>>> import numpy as np
>>> np.set_printoptions(precision=2, suppress=True, linewidth=100)
>>> mat = np.load("block0.npy")
>>> mat
array([[  6, -27, -12,   0, -27, -18, -15,   9, -12, -18,  -9,  -6,  18,  12,  15,  12],
       [  0,   0,   0,   0,   0,   0,   0,   0,   0,   0,   0,   0,   0,   0,   0,   0],
       [  6, -27, -12,   0, -27, -18, -15,   9, -12, -18,  -9,  -6,  18,  12,  15,  12],
       [  6, -27, -12,   0, -27, -18, -15,   9, -12, -18,  -9,  -6,  18,  12,  15,  12],
       [  6, -27, -12,   0, -27, -18, -15,   9, -12, -18,  -9,  -6,  18,  12,  15,  12],
       [  6, -27, -12,   0, -27, -18, -15,   9, -12, -18,  -9,  -6,  18,  12,  15,  12],
       [  0,   0,   0,   0,   0,   0,   0,   0,   0,   0,   0,   0,   0,   0,   0,   0],
       [  2,  -9,  -4,   0,  -9,  -6,  -5,   3,  -4,  -6,  -3,  -2,   6,   4,   5,   4],
       [  0,   0,   0,   0,   0,   0,   0,   0,   0,   0,   0,   0,   0,   0,   0,   0],
       [  0,   0,   0,   0,   0,   0,   0,   0,   0,   0,   0,   0,   0,   0,   0,   0],
       [  0,   0,   0,   0,   0,   0,   0,   0,   0,   0,   0,   0,   0,   0,   0,   0],
       [  4, -18,  -8,   0, -18, -12, -10,   6,  -8, -12,  -6,  -4,  12,   8,  10,   8]])
>>> Uu, sigma, vt = np.linalg.svd(mat)
>>> V = vt[:(sigma > 1e-8).sum()]
>>> rng = np.random.default_rng(6213)
>>> x0 = mat[6] + 2 * mat[0] + rng.integers(2) * np.eye(16)[8]
>>> x0
array([ 12., -54., -24.,   0., -54., -36., -30.,  18., -24., -36., -18., -12.,  36.,  24.,  30.,
        24.])
>>> round(float(np.linalg.norm(x0 - V.T @ V @ x0)), 2)
0.0
>>> np.allclose(V.T @ V @ x0, x0)
True
>>> np.linalg.matrix_rank(np.vstack([mat, x0]))
np.int64(1)
>>> np.diag(V.T @ V)
array([0.01, 0.2 , 0.04, 0.  , 0.2 , 0.09, 0.06, 0.02, 0.04, 0.09, 0.02, 0.01, 0.09, 0.04, 0.06,
       0.04])
